$ ipython --no-banner

In [1]: import numpy as np

In [2]: from numpy import linalg as LA

In [3]: np.set_printoptions(precision=2, suppress=True, linewidth=140, floatmode="fixed")

In [4]: m1 = np.array([[3, -3, -2, -2, -2, -2, 2],
   ...:     [2, 3, -3, -2, -2, -2, -2],
   ...:     [-2, 2, 3, -3, -2, -2, -2],
   ...:     [-2, -2, 2, 3, -3, -2, -2],
   ...:     [-2, -2, -2, 2, 3, -3, -2],
   ...:     [-2, -2, -2, -2, 2, 3, -3],
   ...:     [-3, -2, -2, -2, -2, 2, 3]])

In [5]: m1
Out[5]: 
array([[ 3, -3, -2, -2, -2, -2,  2],
       [ 2,  3, -3, -2, -2, -2, -2],
       [-2,  2,  3, -3, -2, -2, -2],
       [-2, -2,  2,  3, -3, -2, -2],
       [-2, -2, -2,  2,  3, -3, -2],
       [-2, -2, -2, -2,  2,  3, -3],
       [-3, -2, -2, -2, -2,  2,  3]])

In [6]: out = np.array([[2, 0], [2, -3], [-2, 3], [-2, 3], [-2, 2], [0, 2], [1, 0]])

In [7]: m1 @ out
Out[7]: 
array([[ 14, -11],
       [ 22, -32],
       [  2, -14],
       [-14,  11],
       [-16,   6],
       [ -7,   4],
       [  5,  -6]])

In [8]: np.vstack([m1, out.T]).shape
Out[8]: (9, 7)

In [9]: np.einsum("ik,kj->ji", m1, out)
Out[9]: 
array([[ 14,  22,   2, -14, -16,  -7,   5],
       [-11, -32, -14,  11,   6,   4,  -6]])

In [10]: np.einsum("ik,kj->ij", m1, out)
Out[10]: 
array([[ 14, -11],
       [ 22, -32],
       [  2, -14],
       [-14,  11],
       [-16,   6],
       [ -7,   4],
       [  5,  -6]])

In [11]: np.einsum("ij->j", m1)
Out[11]: array([-6, -6, -6, -6, -6, -6, -6])

In [12]: np.einsum("ij,ij->i", m1, m1)
Out[12]: array([38, 38, 38, 38, 38, 38, 38])
